$ python3 -q
>>> import numpy as np
>>> import numpy.linalg as la
>>> np.set_printoptions(precision=2, suppress=True, linewidth=100)
>>> E = np.array([[0.5, 0.25, 0.0, 0.25, 0.0],
...     [0.0, 1.0, 0.0, 0.0, 0.0],
...     [0.0, 0.0, 1.0, 0.0, 0.0],
...     [0.0, 0.0, 0.0, 1.0, 0.0],
...     [0.0, 0.0, 0.0, 0.0, 1.0]])
>>> rng = np.random.default_rng(859990)
>>> labels = rng.permutation(5)
>>> M2 = E[:, labels] * rng.choice([-1, 1], 5)
>>> M2
array([[-0.  ,  0.25, -0.  , -0.25, -0.5 ],
       [-0.  ,  0.  , -0.  , -1.  , -0.  ],
       [-1.  ,  0.  , -0.  , -0.  , -0.  ],
       [-0.  ,  1.  , -0.  , -0.  , -0.  ],
       [-0.  ,  0.  , -1.  , -0.  , -0.  ]])
>>> Uu, _, VT = la.svd(E.T @ M2)
>>> np.round(Uu @ VT, 2) + 0
array([[ 0.,  0.,  0.,  0., -1.],
       [ 0.,  0.,  0., -1.,  0.],
       [-1.,  0.,  0.,  0.,  0.],
       [ 0.,  1.,  0.,  0.,  0.],
       [ 0.,  0., -1.,  0.,  0.]])
>>> np.round(la.lstsq(E, M2)[0], 2) + 0
array([[ 0.,  0.,  0.,  0., -1.],
       [ 0.,  0.,  0., -1.,  0.],
       [-1.,  0.,  0.,  0.,  0.],
       [ 0.,  1.,  0.,  0.,  0.],
       [ 0.,  0., -1.,  0.,  0.]])
>>> M2 = np.array([[0, 5], [1, 5]])
>>> Z = np.kron(M2, E)
>>> Z
array([[0.  , 0.  , 0.  , 0.  , 0.  , 2.5 , 1.25, 0.  , 1.25, 0.  ],
       [0.  , 0.  , 0.  , 0.  , 0.  , 0.  , 5.  , 0.  , 0.  , 0.  ],
       [0.  , 0.  , 0.  , 0.  , 0.  , 0.  , 0.  , 5.  , 0.  , 0.  ],
       [0.  , 0.  , 0.  , 0.  , 0.  , 0.  , 0.  , 0.  , 5.  , 0.  ],
       [0.  , 0.  , 0.  , 0.  , 0.  , 0.  , 0.  , 0.  , 0.  , 5.  ],
       [0.5 , 0.25, 0.  , 0.25, 0.  , 2.5 , 1.25, 0.  , 1.25, 0.  ],
       [0.  , 1.  , 0.  , 0.  , 0.  , 0.  , 5.  , 0.  , 0.  , 0.  ],
       [0.  , 0.  , 1.  , 0.  , 0.  , 0.  , 0.  , 5.  , 0.  , 0.  ],
       [0.  , 0.  , 0.  , 1.  , 0.  , 0.  , 0.  , 0.  , 5.  , 0.  ],
       [0.  , 0.  , 0.  , 0.  , 1.  , 0.  , 0.  , 0.  , 0.  , 5.  ]])
